$ python3 -q
>>> import numpy as np
>>> from numpy import linalg as LA
>>> np.set_printoptions(suppress=True, linewidth=200)
>>> M = np.load("arr.npy")
>>> M
array([[-2, -3, -2, -3],
       [ 2,  1,  2,  1],
       [-2, -3, -2, -3],
       [ 2,  1,  2,  1]])
>>> hat = np.triu(np.array([[-1, 2, 3, -3], [-1, 0, 0, 2], [-3, -1, -3, -1], [0, 1, 1, 1]]), 1) + np.eye(4)
>>> B = hat @ M @ LA.inv(hat)
>>> np.trace(B), np.trace(M)
(np.float64(-2.0), np.int64(-2))
>>> np.round(np.poly(B), 1) + 0
array([ 1.,  2., 16.,  0.,  0.])
>>> B
array([[-10.,   7.,  20., -37.],
       [  6.,  -9., -12.,  27.],
       [ -4.,   4.,   8., -16.],
       [  2.,  -3.,  -4.,   9.]])
>>> LA.matrix_rank(B)
np.int64(2)
>>> def softmax(z):
...     e = np.exp(z - z.max(axis=-1, keepdims=True))
...     return e / e.sum(axis=-1, keepdims=True)
... 
>>> softmax(M).sum(axis=1)
array([1., 1., 1., 1.])
>>> np.round(softmax(M[1]), 1)
array([0.4, 0.1, 0.4, 0.1])
>>> np.round(softmax(10 * M[1]), 1) + 0
array([0.5, 0. , 0.5, 0. ])
>>> S = M @ M.T / np.sqrt(4)
>>> np.round(softmax(S)[1] @ M, 1)
array([2., 1., 2., 1.])
>>> np.round(softmax(S + np.triu(np.full(S.shape, -np.inf), 1)), 1) + 0
array([[1. , 0. , 0. , 0. ],
       [0. , 1. , 0. , 0. ],
       [0.5, 0. , 0.5, 0. ],
       [0. , 0.5, 0. , 0.5]])
>>> U, sv, Vt = LA.svd(M)
>>> evecs = Vt[:(sv > 1e-8).sum()]
>>> rng = np.random.default_rng(368653)
>>> x0 = M[3] + 5 * M[1] + rng.integers(2) * np.eye(4)[0]
>>> x0
array([12.,  6., 12.,  6.])
>>> np.round(np.diag(evecs.T @ evecs), 1)
array([0.5, 0.5, 0.5, 0.5])
>>> LA.matrix_rank(np.vstack([M, x0]))
np.int64(2)
>>> np.allclose(evecs.T @ evecs @ x0, x0)
True
>>> A = np.load("dump.npy")
>>> A.round(1)
array([[-0.3, -0.8,  0.2, -0.5],
       [ 0.5, -0.5,  0.5,  0.6],
       [-0.5, -0.3, -0.6,  0.6],
       [-0.7,  0.3,  0.6,  0.2]])
>>> # columns are unit length and at right angles
>>> B = LA.inv(A)
>>> np.allclose(B, A.T)
True
>>> round(float(LA.cond(A)), 1)
1.0
>>> np.round(LA.inv(B), 1)
array([[-0.3, -0.8,  0.2, -0.5],
       [ 0.5, -0.5,  0.5,  0.6],
       [-0.5, -0.3, -0.6,  0.6],
       [-0.7,  0.3,  0.6,  0.2]])
>>> B.round(1)
array([[-0.3,  0.5, -0.5, -0.7],
       [-0.8, -0.5, -0.3,  0.3],
       [ 0.2,  0.5, -0.6,  0.6],
       [-0.5,  0.6,  0.6,  0.2]])
>>> C2 = A.T @ A
>>> C2.round(1) + 0
array([[1., 0., 0., 0.],
       [0., 1., 0., 0.],
       [0., 0., 1., 0.],
       [0., 0., 0., 1.]])
>>> LA.matrix_rank(C2)
np.int64(4)
>>> np.round(np.trace(C2), 1), round((A ** 2).sum(), 1)
(np.float64(4.0), np.float64(4.0))
>>> hat = np.triu(np.array([[6, 1, 0, 3], [8, 7, 0, 4], [8, 5, 3, 4], [0, 9, 3, 8]]), 1) + np.eye(4)
>>> B = hat @ A @ LA.inv(hat)
>>> np.round(hat @ A - A @ hat, 1)
array([[-1.6,  0.7,  2.4,  4.7],
       [-2.7,  0.6,  2.6, -0.5],
       [-2.7,  1.6,  2.6,  5.9],
       [ 0. ,  0.7,  0. , -1.6]])
>>> LA.matrix_rank(B)
np.int64(4)
>>> round(float(np.trace(A)), 1)
-1.2
>>> np.round((A + A.T) / 2, 1)
array([[-0.3, -0.1, -0.1, -0.6],
       [-0.1, -0.5,  0.1,  0.4],
       [-0.1,  0.1, -0.6,  0.6],
       [-0.6,  0.4,  0.6,  0.2]])
>>> np.round(A @ A, 1) + 0
array([[ 0. ,  0.4, -0.9, -0.3],
       [-1. , -0.1, -0.1, -0.1],
       [-0.1,  0.9,  0.5, -0.1],
       [-0.1,  0.2, -0.2,  0.9]])
>>> round(float(LA.det(A)), 1)
-1.0
>>> np.round(LA.matrix_power(A, 3), 1) + 0
array([[ 0.8,  0. ,  0.5, -0.4],
       [ 0.4,  0.8, -0.2,  0.4],
       [ 0.3, -0.5,  0.1,  0.8],
       [-0.4,  0.3,  0.8,  0.3]])
>>> np.allclose(A @ A.T, A.T @ A)
True
>>> round(float(np.abs(LA.eigvals(A)).max()), 1)
1.0
>>> m1 = np.array([[-2, -1, 0], [1, 2, 3], [4, 5, 6], [7, 8, 9]])
>>> U, sv, Vt = LA.svd(m1)
>>> np.argmax(sv[:-1] / (sv[1:] + 1e-6)) + 1
np.int64(2)
>>> B = U[:, :2] @ np.diag(sv[:2]) @ Vt[:2]
>>> LA.matrix_rank(B)
np.int64(2)
>>> B.round(1) + 0
array([[-2., -1.,  0.],
       [ 1.,  2.,  3.],
       [ 4.,  5.,  6.],
       [ 7.,  8.,  9.]])
>>> LA.matrix_rank(m1, rtol=0.05)
np.int64(2)
>>> round(LA.norm(m1 - B) / LA.norm(m1), 1)
np.float64(0.0)
>>> t3 = np.stack([m1, 4 * m1, m1[::-1]])
>>> LA.matrix_rank(t3)
array([2, 2, 2])
>>> LA.matrix_rank(t3.reshape(3, -1))
np.int64(2)
>>> t3.sum(axis=0)
array([[-3,  3,  9],
       [ 9, 15, 21],
       [21, 27, 33],
       [33, 39, 45]])
>>> (t3 @ m1.T).shape
(3, 4, 4)
>>> t3.shape
(3, 4, 3)
>>> mat = np.loadtxt("data.csv", delimiter=",")
>>> mat
array([[ 14.2,  -2.1,   1.2],
       [  8.4,   9.2,  -5.6],
       [ 11.3,  -1.8, -17.7],
       [  3.2,  -4.7,  -1.7],
       [-12. , -22.2,   9. ],
       [ -0.5,  -9.2,  -5.1],
       [-21.7,   5.5, -18.9],
       [-15.8, -11.7,  17.4],
       [-34.1,  13.3, -11.6],
       [  0.9,  -6.6,  12.4],
       [-24.2,  -5.5,  -6.1],
       [  2. ,  -2.4, -16.4],
       [ 16.2, -26.7,  -8.4],
       [-15.4,  -3.7,   4.3],
       [-18.3,  23.3,  12.1],
       [  4.1, -21. ,   0.7],
       [  3.3,  -9.1,   4.6],
       [ -3.9,   7.1,   8.5],
       [ 20.5, -10.3, -12.3],
       [-12.8,  12.5,   6. ],
       [ -3.4,   7.5,  15.1],
       [  3.5,   5.4,  -8.9],
       [ 28.4,   8. , -29.2],
       [-21.7,  -1.3,  11.2],
       [-20.6,   2.3, -10.1],
       [  3.2,  13.1,   1.9]])
>>> Xs = mat - mat.mean(axis=1)
Traceback (most recent call last):
  File "<python-input-65>", line 1, in <module>
    Xs = mat - mat.mean(axis=1)
         ~~~~^~~~~~~~~~~~~~~~~~
ValueError: operands could not be broadcast together with shapes (26,3) (26,) 
>>> Xs = mat - mat.mean(axis=0)
>>> U, sv, Vt = LA.svd(Xs, full_matrices=False)
>>> round((sv ** 2).sum() ** 2 / (sv ** 4).sum(), 1)
np.float64(2.5)
>>> np.round(Xs.mean(axis=0), 1) + 0
array([0., 0., 0.])
>>> np.round(Vt[0] * np.sign(Vt[0, np.abs(Vt[0]).argmax()]), 1)
array([ 0.9, -0.3, -0.4])
>>> (np.sign(U[:, 0]) == np.sign(U[0, 0])).astype(int)
array([1, 1, 1, 1, 0, 1, 0, 0, 0, 0, 0, 1, 1, 0, 0, 1, 1, 0, 1, 0, 0, 1, 1, 0, 0, 1])
>>> np.abs(U[:, 0]).argmax()
np.int64(22)
>>> np.round(np.abs(Vt[-1]), 1)
array([0.5, 0.6, 0.7])
>>> np.abs(Vt[0]).argmax()
np.int64(0)
>>> np.searchsorted(np.cumsum(sv ** 2) / (sv ** 2).sum(), 0.9) + 1
np.int64(3)
